>>> import numpy as np
>>> np.set_printoptions(precision=3, suppress=True, linewidth=120, legacy="1.25")
>>> rnd = lambda a: np.round(a, 3) + 0
>>> F = np.load("mat.npy")
>>> F
array([[ 22.81 , -23.07 ,  19.189],
       [ 23.923, -23.783,  16.939],
       [ 24.402, -23.433,  17.606],
       [ 24.423, -25.923,  16.179],
       [ 25.676, -24.951,  17.569],
       [ 23.387, -24.772,  17.821],
       [ 26.035, -23.993,  18.549],
       [ 23.292, -24.763,  17.194],
       [ 25.359, -24.295,  18.877],
       [ 22.945, -25.131,  18.99 ],
       [ 23.75 , -23.879,  17.938],
       [ 23.603, -23.441,  17.76 ],
       [ 24.428, -22.766,  19.169],
       [ 23.232, -24.758,  17.892],
       [ 24.514, -23.756,  16.643],
       [ 23.736, -24.469,  17.852],
       [ 25.938, -23.209,  17.411],
       [ 25.401, -23.148,  17.11 ],
       [ 24.598, -24.174,  17.361],
       [ 22.438, -24.11 ,  17.927],
       [ 23.267, -23.645,  19.069]])
>>> rng = np.random.default_rng(656873)
>>> A2 = F + rng.integers(-2, 3, (21, 1)) @ rng.integers(-2, 3, (1, 3))
>>> rnd(A2)
array([[ 20.81 , -27.07 ,  21.189],
       [ 24.923, -21.783,  15.939],
       [ 26.402, -19.433,  15.606],
       [ 25.423, -23.923,  15.179],
       [ 27.676, -20.951,  15.569],
       [ 23.387, -24.772,  17.821],
       [ 28.035, -19.993,  16.549],
       [ 21.292, -28.763,  19.194],
       [ 25.359, -24.295,  18.877],
       [ 23.945, -23.131,  17.99 ],
       [ 22.75 , -25.879,  18.938],
       [ 23.603, -23.441,  17.76 ],
       [ 22.428, -26.766,  21.169],
       [ 25.232, -20.758,  15.892],
       [ 25.514, -21.756,  15.643],
       [ 23.736, -24.469,  17.852],
       [ 24.938, -25.209,  18.411],
       [ 24.401, -25.148,  18.11 ],
       [ 24.598, -24.174,  17.361],
       [ 21.438, -26.11 ,  18.927],
       [ 23.267, -23.645,  19.069]])
>>> np.abs(A2 - F).sum(axis=1)
array([8., 4., 8., 4., 8., 0., 8., 8., 0., 4., 4., 0., 8., 8., 4., 0., 4., 4., 0., 4., 0.])
>>> A2 - F
array([[-2., -4.,  2.],
       [ 1.,  2., -1.],
       [ 2.,  4., -2.],
       [ 1.,  2., -1.],
       [ 2.,  4., -2.],
       [ 0.,  0.,  0.],
       [ 2.,  4., -2.],
       [-2., -4.,  2.],
       [ 0.,  0.,  0.],
       [ 1.,  2., -1.],
       [-1., -2.,  1.],
       [ 0.,  0.,  0.],
       [-2., -4.,  2.],
       [ 2.,  4., -2.],
       [ 1.,  2., -1.],
       [ 0.,  0.,  0.],
       [-1., -2.,  1.],
       [-1., -2.,  1.],
       [ 0.,  0.,  0.],
       [-1., -2.,  1.],
       [ 0.,  0.,  0.]])
>>> np.linalg.matrix_rank(A2 - F, tol=1e-8)
1
>>> proj = F @ np.linalg.solve(F.T @ F, F.T)
>>> rnd(proj @ F[:, 2])
array([19.189, 16.939, 17.606, 16.179, 17.569, 17.821, 18.549, 17.194, 18.877, 18.99 , 17.938, 17.76 , 19.169, 17.892,
       16.643, 17.852, 17.411, 17.11 , 17.361, 17.927, 19.069])
>>> rnd(np.linalg.eigvalsh(proj))
array([0., 0., 0., 0., 0., 0., 0., 0., 0., 0., 0., 0., 0., 0., 0., 0., 0., 0., 1., 1., 1.])
>>> np.allclose(proj @ proj, proj)
True
>>> x = np.array([0, -3, 2])
>>> np.sign((F @ x).round(6))
array([1., 1., 1., 1., 1., 1., 1., 1., 1., 1., 1., 1., 1., 1., 1., 1., 1., 1., 1., 1., 1.])
>>> F @ np.eye(3)[1]
array([-23.07 , -23.783, -23.433, -25.923, -24.951, -24.772, -23.993, -24.763, -24.295, -25.131, -23.879, -23.441,
       -22.766, -24.758, -23.756, -24.469, -23.209, -23.148, -24.174, -24.11 , -23.645])
>>> U, sig, Vt = np.linalg.svd(F)
>>> np.argmax(sig[:-1] / (sig[1:] + 1e-6)) + 1
1
>>> rnd(sig)
array([176.417,   4.673,   4.168])
>>> A2 = U[:, :1] @ np.diag(sig[:1]) @ Vt[:1]
>>> rnd(np.linalg.norm(F - A2) / np.linalg.norm(F))
0.035
>>> np.linalg.matrix_rank(F, rtol=0.05)
1
>>> np.linalg.matrix_rank(A2)
1
>>> rnd(np.linalg.norm(F - A2, 2)), rnd(sig[1])
(4.673, 4.673)
>>> data = np.load("arr.npy")
>>> rnd(data)
array([[-0.043, -0.149, -0.447, -0.745, -0.447, -0.149],
       [-0.149,  0.979, -0.064, -0.106, -0.064, -0.021],
       [-0.447, -0.064,  0.809, -0.319, -0.191, -0.064],
       [-0.745, -0.106, -0.319,  0.468, -0.319, -0.106],
       [-0.447, -0.064, -0.191, -0.319,  0.809, -0.064],
       [-0.149, -0.021, -0.064, -0.106, -0.064,  0.979]])
>>> # columns are unit length and at right angles
>>> data.shape
(6, 6)
>>> rnd(data - data[0])
array([[ 0.   ,  0.   ,  0.   ,  0.   ,  0.   ,  0.   ],
       [-0.106,  1.128,  0.383,  0.638,  0.383,  0.128],
       [-0.404,  0.085,  1.255,  0.426,  0.255,  0.085],
       [-0.702,  0.043,  0.128,  1.213,  0.128,  0.043],
       [-0.404,  0.085,  0.255,  0.426,  1.255,  0.085],
       [-0.106,  0.128,  0.383,  0.638,  0.383,  1.128]])
>>> np.unravel_index(np.abs(data).argmax(), data.shape)
(1, 1)
>>> rnd(data.sum(axis=0))
array([-1.979,  0.574, -0.277, -1.128, -0.277,  0.574])
>>> rnd(np.diff(data, axis=0))
array([[-0.106,  1.128,  0.383,  0.638,  0.383,  0.128],
       [-0.298, -1.043,  0.872, -0.213, -0.128, -0.043],
       [-0.298, -0.043, -1.128,  0.787, -0.128, -0.043],
       [ 0.298,  0.043,  0.128, -0.787,  1.128,  0.043],
       [ 0.298,  0.043,  0.128,  0.213, -0.872,  1.043]])
>>> rnd(np.linalg.svd(data, compute_uv=False))
array([1., 1., 1., 1., 1., 1.])
